$ ipython --no-banner

In [1]: import numpy as np

In [2]: np.set_printoptions(precision=2, suppress=True, linewidth=160, legacy="1.25")

In [3]: K = np.loadtxt("m.csv", delimiter=",")

In [4]: print(K)
[[ 1.  0.  0.  0.  0.  0.  0.  0.  0.  0.  0.  0.]
 [ 3.  1.  0.  0.  0.  0.  0.  0.  0.  0.  0.  0.]
 [-3.  5.  1.  0.  0.  0.  0.  0.  0.  0.  0.  0.]
 [-5. -2.  3.  1.  0.  0.  0.  0.  0.  0.  0.  0.]
 [ 2.  3.  1.  1.  1.  0.  0.  0.  0.  0.  0.  0.]
 [ 2. -3.  5.  5. -3.  1.  0.  0.  0.  0.  0.  0.]
 [-3. -5. -2. -2. -4. -1.  1.  0.  0.  0.  0.  0.]
 [ 4.  1. -5.  1.  0.  0.  4.  1.  0.  0.  0.  0.]
 [ 2.  4. -1.  3.  2.  2. -2.  1.  1.  0.  0.  0.]
 [-1.  1.  2. -4.  0.  1.  1. -5. -5.  1.  0.  0.]
 [ 0. -2.  3.  4. -2.  1. -2.  3. -4. -2.  1.  0.]
 [-1.  5. -3. -1.  5. -2.  3.  1.  1.  0.  4.  1.]]

In [5]: u = np.array([-3, -1, 1])

In [6]: print(np.array([np.convolve(row, u, "same") for row in K]))
[[ -1.   1.   0.   0.   0.   0.   0.   0.   0.   0.   0.   0.]
 [ -6.   2.   1.   0.   0.   0.   0.   0.   0.   0.   0.   0.]
 [-12. -11.   4.   1.   0.   0.   0.   0.   0.   0.   0.   0.]
 [ 11. -12.  -8.   2.   1.   0.   0.   0.   0.   0.   0.   0.]
 [-11.  -4.  -1.  -3.   0.   1.   0.   0.   0.   0.   0.   0.]
 [  7. -10. -23.   9.   5.  -4.   1.   0.   0.   0.   0.   0.]
 [ 18.   8.   3.  12.   5.  -6.  -2.   1.   0.   0.   0.   0.]
 [ -7.  18.   3.  -6.   1. -12.  -7.   3.   1.   0.   0.   0.]
 [-14.   1.  -4. -10.  -5.   6.   1.  -6.   0.   1.   0.   0.]
 [ -2.  -8.  11.   6.  -7.  -4.  15.  21.  -3.  -6.   1.   0.]
 [  6.  -7. -17.   5.   3.   3.  -6.   7.  13.  -5.  -3.   1.]
 [-14.   3.  11. -17.   0.  -2.  -8.  -1.   0. -11.  -7.   3.]]

In [7]: print(np.polyval(u, K[1]))
[-29.  -3.   1.   1.   1.   1.   1.   1.   1.   1.   1.   1.]

In [8]: print(np.correlate(K[1], K[4], "full"))
[ 0.  0.  0.  0.  0.  0.  0.  3.  4.  4. 10.  9.  2.  0.  0.  0.  0.  0.  0.  0.  0.  0.  0.]
